% ipython --no-banner

In [1]: import numpy as np

In [2]: np.set_printoptions(precision=2, suppress=True, linewidth=140, sign=" ")

In [3]: M = np.load("case7.npy")

In [4]: M
Out[4]: 
array([[ 1.  ,  0.5 ,  0.25],
       [ 0.5 ,  1.  ,  0.5 ],
       [ 0.25,  0.5 ,  1.  ]])

In [5]: np.count_nonzero(M)
Out[5]: np.int64(9)

In [6]: np.diff(M, axis=0)
Out[6]: 
array([[-0.5 ,  0.5 ,  0.25],
       [-0.25, -0.5 ,  0.5 ]])

In [7]: M - M[0]
Out[7]: 
array([[ 0.  ,  0.  ,  0.  ],
       [-0.5 ,  0.5 ,  0.25],
       [-0.75,  0.  ,  0.75]])

In [8]: M.shape
Out[8]: (3, 3)

In [9]: M.mean(axis=0)
Out[9]: array([ 0.58,  0.67,  0.58])

In [10]: ev, vecs = np.linalg.eigh(M)

In [11]: x0 = np.array([1, 1, 1])

In [12]: vecs * np.maximum(ev, 0) @ vecs.T
Out[12]: 
array([[ 1.  ,  0.5 ,  0.25],
       [ 0.5 ,  1.  ,  0.5 ],
       [ 0.25,  0.5 ,  1.  ]])

In [13]: np.linalg.eigvalsh(M[1:, 1:])
Out[13]: array([ 0.5,  1.5])

In [14]: round(x0 @ M @ x0 / (x0 @ x0), 2), np.round(ev[0], 2), np.round(ev[-1], 2)
Out[14]: (np.float64(1.83), np.float64(0.41), np.float64(1.84))

In [15]: M2 = np.array([[5, 4], [4, -2]])

In [16]: cent = np.kron(M2, M)

In [17]: np.linalg.matrix_rank(cent)
Out[17]: np.int64(6)

In [18]: M2 = np.array([[-3, 0], [3, -3], [-1, -1]])

In [19]: np.einsum("ik,kj->ij", M, M2)
Out[19]: 
array([[-1.75, -1.75],
       [ 1.  , -3.5 ],
       [-0.25, -2.5 ]])

In [20]: np.linalg.matrix_rank(M @ M2)
Out[20]: np.int64(2)

In [21]: np.einsum("ik,kj->ji", M, M2)
Out[21]: 
array([[-1.75,  1.  , -0.25],
       [-1.75, -3.5 , -2.5 ]])
